>>> import numpy as np
>>> np.set_printoptions(precision=3, suppress=True, linewidth=160)
>>> X = np.array([[4.0, 1.0, 1.0], [1.0, 4.0, 1.0], [1.0, 1.0, 4.0]])
>>> # equal to its transpose
>>> vec = np.ones(3)
>>> for _ in range(3):
...     vec = X @ vec
...     vec /= np.linalg.norm(vec)
...     print(round(vec @ X @ vec, 3))
... 
6.0
6.0
6.0
>>> print(np.round(np.linalg.eigvalsh(X)[-1], 3))
6.0
>>> vec
array([0.577, 0.577, 0.577])
>>> vals, vecs = np.linalg.eigh(X)
>>> np.abs(vecs[:, -1]).round(6).argmax()
np.int64(0)
>>> rng = np.random.default_rng(60)
>>> labels = rng.permutation(3)
>>> print(labels)
[2 0 1]
>>> B = X[labels][:, labels]
>>> np.sort(np.abs(np.linalg.eigvals(B)))
array([3., 3., 6.])
>>> np.allclose(B, X)
True
>>> B
array([[4., 1., 1.],
       [1., 4., 1.],
       [1., 1., 4.]])
>>> np.round(np.linalg.det(B), 3), round(np.linalg.det(X[labels]), 3)
(np.float64(54.0), np.float64(54.0))
>>> W = np.array([[-2, 3, 3, 2], [2, 0, 3, -3], [0, -2, 2, 1]])
>>> coef = np.array([0, -3, 3, -3])
>>> H = np.maximum(X @ W + coef, 0)
>>> (H > 0).mean(axis=0)
array([0.333, 0.333, 1.   , 0.333])
>>> np.linalg.matrix_rank(H)
np.int64(3)
>>> (H > 0).astype(int)
array([[0, 1, 1, 1],
       [1, 0, 1, 0],
       [0, 0, 1, 0]])
>>> H
array([[ 0.,  7., 20.,  3.],
       [ 6.,  0., 20.,  0.],
       [ 0.,  0., 17.,  0.]])
>>> W2 = np.array([[2, 1], [0, -2], [-1, 2], [3, -3]])
>>> H @ W2
array([[-11.,  17.],
       [ -8.,  46.],
       [-17.,  34.]])
>>> data = np.array([[-3, 0, 0, 0], [0, 0, 0, 0], [0, 0, -1, 0], [0, 0, 0, 2]])
>>> data
array([[-3,  0,  0,  0],
       [ 0,  0,  0,  0],
       [ 0,  0, -1,  0],
       [ 0,  0,  0,  2]])
>>> print(np.linalg.svd(data, compute_uv=False))
[3. 2. 1. 0.]
>>> print(data @ data.T)
[[9 0 0 0]
 [0 0 0 0]
 [0 0 1 0]
 [0 0 0 4]]
>>> data.T @ data
array([[9, 0, 0, 0],
       [0, 0, 0, 0],
       [0, 0, 1, 0],
       [0, 0, 0, 4]])
>>> arr = np.load("a.npy")
>>> arr
array([[3, 3, 1],
       [0, 0, 0],
       [4, 5, 4],
       [3, 3, 1],
       [0, 0, 0],
       [0, 0, 0],
       [3, 3, 1],
       [1, 2, 3],
       [1, 2, 3],
       [1, 2, 3],
       [0, 0, 0],
       [0, 0, 0]])
>>> np.round(np.linalg.norm(arr, "nuc"), 3)
np.float64(15.542)
>>> np.linalg.norm(arr, axis=0)
array([6.782, 8.   , 6.782])
>>> np.round(np.linalg.norm(arr[7], 1), 3), np.round(np.linalg.norm(arr[7], np.inf), 3)
(np.float64(6.0), np.float64(3.0))
>>> print(round(float(np.linalg.norm(arr, 2)), 3))
11.968
